$ python3 -q
>>> import numpy as np
>>> import numpy.linalg as la
>>> np.set_printoptions(precision=2, suppress=True, linewidth=200)
>>> F = np.loadtxt("m.csv", delimiter=",")
>>> F
array([[0., 0., 0., 3.],
       [0., 0., 0., 2.],
       [0., 0., 0., 3.],
       [3., 2., 3., 0.]])
>>> [round(float(la.det(F[:i, :i])), 2) + 0 for i in range(1, 5)]
[0.0, 0.0, 0.0, 0.0]
>>> np.all(la.eigvalsh(F) > 0)
np.False_
>>> try:
...     la.cholesky(F)
... except la.LinAlgError as e:
...     print(repr(e))
... 
LinAlgError('Matrix is not positive definite')
>>> evals, V = la.eigvalsh(F)
Traceback (most recent call last):
  File "<python-input-8>", line 1, in <module>
    evals, V = la.eigvalsh(F)
    ^^^^^^^^
ValueError: too many values to unpack (expected 2)
>>> evals, V = la.eigh(F)
>>> np.unique(evals.round(6) + 0, return_counts=True)[1]
array([1, 2, 1])
>>> np.round(V.T @ F @ V, 2) + 0
array([[-4.69,  0.  ,  0.  ,  0.  ],
       [ 0.  ,  0.  ,  0.  ,  0.  ],
       [ 0.  ,  0.  ,  0.  ,  0.  ],
       [ 0.  ,  0.  ,  0.  ,  4.69]])
>>> la.eigvalsh(F + -1 * np.eye(4))
array([-5.69, -1.  , -1.  ,  3.69])
>>> np.round(la.eigvalsh(F @ F), 2) + 0
array([ 0.,  0., 22., 22.])
>>> la.svd(F, compute_uv=False)
array([4.69, 4.69, 0.  , 0.  ])
>>> evals.round(2) + 0
array([-4.69,  0.  ,  0.  ,  4.69])
>>> (evals > 1e-8).sum(), (evals < -1e-8).sum()
(np.int64(1), np.int64(1))
>>> np.abs(V[:, -1])
array([0.45, 0.3 , 0.45, 0.71])
>>> np.round(V.T @ V, 2) + 0
array([[1., 0., 0., 0.],
       [0., 1., 0., 0.],
       [0., 0., 1., 0.],
       [0., 0., 0., 1.]])
>>> round(float(np.trace(la.pinv(F) @ F)), 2)
2.0
>>> F @ la.pinv(F) @ F
array([[0., 0., 0., 3.],
       [0., 0., 0., 2.],
       [0., 0., 0., 3.],
       [3., 2., 3., 0.]])
>>> np.allclose(F[:-1].T @ la.lstsq(F[:-1].T, F[-1])[0], F[-1])
False
>>> np.unique(F.round(6), axis=0).shape
(3, 4)
>>> np.abs(np.diag(la.qr(F)[1])) > 1e-9
array([ True, False, False,  True])
>>> Uu, sv, vt = la.svd(F)
>>> V = vt[:(sv > 1e-8).sum()]
>>> rng = np.random.default_rng(25)
>>> vec = F[0] + -1 * F[2] + rng.integers(2) * np.eye(4)[1]
>>> vec
array([0., 1., 0., 0.])
>>> np.allclose(V.T @ V @ vec, vec)
False
>>> V.T @ V
array([[0.41, 0.27, 0.41, 0.  ],
       [0.27, 0.18, 0.27, 0.  ],
       [0.41, 0.27, 0.41, 0.  ],
       [0.  , 0.  , 0.  , 1.  ]])
>>> theta = np.radians(90)
>>> Rm = np.eye(4)
>>> Rm[2, 2] = Rm[1, 1] = np.cos(theta)
>>> Rm[2, 1], Rm[1, 2] = -np.sin(theta), np.sin(theta)
>>> Rm.round(2) + 0
array([[ 1.,  0.,  0.,  0.],
       [ 0.,  0.,  1.,  0.],
       [ 0., -1.,  0.,  0.],
       [ 0.,  0.,  0.,  1.]])
>>> out = F @ Rm.T
>>> out
array([[ 0.,  0.,  0.,  3.],
       [ 0.,  0.,  0.,  2.],
       [ 0.,  0.,  0.,  3.],
       [ 3.,  3., -2.,  0.]])
>>> np.abs(out - F).max(axis=0)
array([0., 1., 5., 0.])
>>> np.allclose(la.norm(F, axis=1), la.norm(out, axis=1))
True
>>> np.allclose(F @ F.T, out @ out.T)
True
>>> la.svd(F, compute_uv=False), la.svd(out, compute_uv=False)
(array([4.69, 4.69, 0.  , 0.  ]), array([4.69, 4.69, 0.  , 0.  ]))
>>> M = np.array([[3, 3, -3, -3, 2],
...     [0, -3, 2, 3, -3],
...     [0, 0, -1, 2, 2],
...     [0, 0, 0, 3, 2],
...     [0, 0, 0, 0, -1]])
>>> M
array([[ 3,  3, -3, -3,  2],
       [ 0, -3,  2,  3, -3],
       [ 0,  0, -1,  2,  2],
       [ 0,  0,  0,  3,  2],
       [ 0,  0,  0,  0, -1]])
>>> theta = np.radians(135)
>>> Rm = np.eye(5)
>>> Rm[1, 1] = Rm[0, 0] = np.cos(theta)
>>> Rm[1, 0], Rm[0, 1] = -np.sin(theta), np.sin(theta)
>>> Rm
array([[-0.71,  0.71,  0.  ,  0.  ,  0.  ],
       [-0.71, -0.71,  0.  ,  0.  ,  0.  ],
       [ 0.  ,  0.  ,  1.  ,  0.  ,  0.  ],
       [ 0.  ,  0.  ,  0.  ,  1.  ,  0.  ],
       [ 0.  ,  0.  ,  0.  ,  0.  ,  1.  ]])
>>> out = M @ Rm.T
>>> np.allclose(M @ M.T, out @ out.T)
True
>>> np.round(la.det(Rm), 2), np.round(np.trace(Rm), 2)
(np.float64(1.0), np.float64(1.59))
>>> idx = rng.permutation(5)
>>> idx
array([2, 1, 3, 4, 0])
>>> out = Rm[idx][:, idx]
>>> np.round(la.det(out), 2), np.round(la.det(Rm[idx]), 2)
(np.float64(1.0), np.float64(-1.0))
>>> out
array([[ 1.  ,  0.  ,  0.  ,  0.  ,  0.  ],
       [ 0.  , -0.71,  0.  ,  0.  , -0.71],
       [ 0.  ,  0.  ,  1.  ,  0.  ,  0.  ],
       [ 0.  ,  0.  ,  0.  ,  1.  ,  0.  ],
       [ 0.  ,  0.71,  0.  ,  0.  , -0.71]])
>>> np.diag(out)
array([ 1.  , -0.71,  1.  ,  1.  , -0.71])
>>> np.sort(np.abs(la.eigvals(out)))
array([1., 1., 1., 1., 1.])
>>> blk = np.stack([M, -2 * M, M[::-1]])
>>> la.det(blk)
array([-27., 864., -27.])
>>> np.einsum("bij,cij->bc", blk, blk)
array([[  94, -188,   11],
       [-188,  376,  -22],
       [  11,  -22,   94]])
>>> la.matrix_rank(blk.reshape(3, -1))
np.int64(2)
>>> blk.sum(axis=0)
array([[-3, -3,  3,  3, -3],
       [ 0,  3, -2,  0,  5],
       [ 0,  0,  0,  0,  0],
       [ 0, -3,  2,  0, -5],
       [ 3,  3, -3, -3,  3]])
>>> (blk @ M.T).shape
(3, 5, 5)
>>> la.norm(blk, axis=(1, 2))
array([ 9.7 , 19.39,  9.7 ])
>>> la.matrix_rank(blk)
array([5, 5, 5])
>>> out = np.array([[0, -1, -2], [3, -3, 3]])
>>> basis = np.kron(out, M)
>>> basis.shape
(10, 15)
>>> np.round(la.norm(basis, 2), 2), round(float(la.norm(out, 2) * la.norm(M, 2)), 2)
(np.float64(42.73), 42.73)
>>> feats = np.loadtxt("test3.csv", delimiter=",")
>>> feats
array([[-0.39,  0.99, -5.01, -1.25,  5.01, -4.7 ,  2.69],
       [ 6.69,  5.1 , -0.9 , -3.09,  0.9 , -1.15,  3.25],
       [ 2.17,  2.3 , -3.7 , -2.45,  3.7 , -3.41,  2.71],
       [ 5.69,  5.86, -0.14,  1.2 ,  0.14, -1.65,  4.52],
       [ 4.11,  4.  , -2.  , -1.23,  2.  , -2.44,  3.44],
       [ 7.87,  6.51,  0.51, -1.2 , -0.51, -0.57,  4.08],
       [ 2.04,  2.72, -3.28, -0.94,  3.28, -3.48,  3.19],
       [ 3.23,  3.16, -2.84, -1.98,  2.84, -2.89,  3.04],
       [ 4.13,  3.49, -2.51, -2.8 ,  2.51, -2.43,  2.92],
       [ 1.67,  2.49, -3.51, -0.89,  3.51, -3.66,  3.15],
       [ 2.06,  2.03, -3.97, -3.03,  3.97, -3.47,  2.5 ],
       [ 4.35,  3.66, -2.34, -2.72,  2.34, -2.33,  2.99],
       [-0.68,  0.18, -5.82, -3.12,  5.82, -4.84,  2.02],
       [-1.12, -1.03, -7.03, -5.85,  7.03, -5.06,  1.03],
       [ 2.77,  2.71, -3.29, -2.41,  3.29, -3.11,  2.82],
       [-0.63,  0.27, -5.73, -2.93,  5.73, -4.82,  2.09],
       [ 5.4 ,  4.42, -1.58, -2.53,  1.58, -1.8 ,  3.22],
       [ 2.74,  3.34, -2.66, -0.46,  2.66, -3.13,  3.47],
       [ 2.57,  3.36, -2.64, -0.08,  2.64, -3.21,  3.57],
       [-1.84, -2.25, -8.25, -8.08,  8.25, -5.42,  0.17],
       [ 6.11,  5.13, -0.87, -1.81,  0.87, -1.45,  3.58],
       [ 7.84,  7.33,  1.33,  1.31, -1.33, -0.58,  4.91],
       [-3.54, -1.92, -7.92, -3.68,  7.92, -6.27,  1.35],
       [ 4.71,  3.46, -2.54, -4.04,  2.54, -2.14,  2.61],
       [ 2.21,  2.63, -3.37, -1.52,  3.37, -3.4 ,  3.03],
       [-1.54, -0.7 , -6.7 , -4.02,  6.7 , -5.27,  1.57],
       [ 4.83,  3.18, -2.82, -5.12,  2.82, -2.08,  2.26],
       [ 1.09,  1.35, -4.65, -3.13,  4.65, -3.96,  2.3 ],
       [ 0.69, -0.04, -6.04, -6.5 ,  6.04, -4.15,  1.12],
       [ 0.19,  0.19, -5.81, -4.81,  5.81, -4.4 ,  1.6 ],
       [ 3.57,  3.2 , -2.8 , -2.55,  2.8 , -2.72,  2.91],
       [ 5.71,  5.78, -0.22,  0.93,  0.22, -1.65,  4.43],
       [ 0.63, -0.42, -6.42, -7.51,  6.42, -4.19,  0.77],
       [-0.31, -0.02, -6.02, -4.45,  6.02, -4.65,  1.63],
       [10.67,  8.97,  2.97,  0.56, -2.97,  0.84,  5.13]])
>>> C2 = np.cov(feats, rowvar=False)
>>> np.round(np.corrcoef(feats[:, 2], feats[:, 4])[0, 1], 2)
np.float64(-1.0)
>>> np.argwhere(np.triu(np.abs(np.corrcoef(feats.T)) > 0.8, 1))
array([[0, 1],
       [0, 2],
       [0, 4],
       [0, 5],
       [0, 6],
       [1, 2],
       [1, 4],
       [1, 5],
       [1, 6],
       [2, 4],
       [2, 5],
       [2, 6],
       [3, 6],
       [4, 5],
       [4, 6],
       [5, 6]])
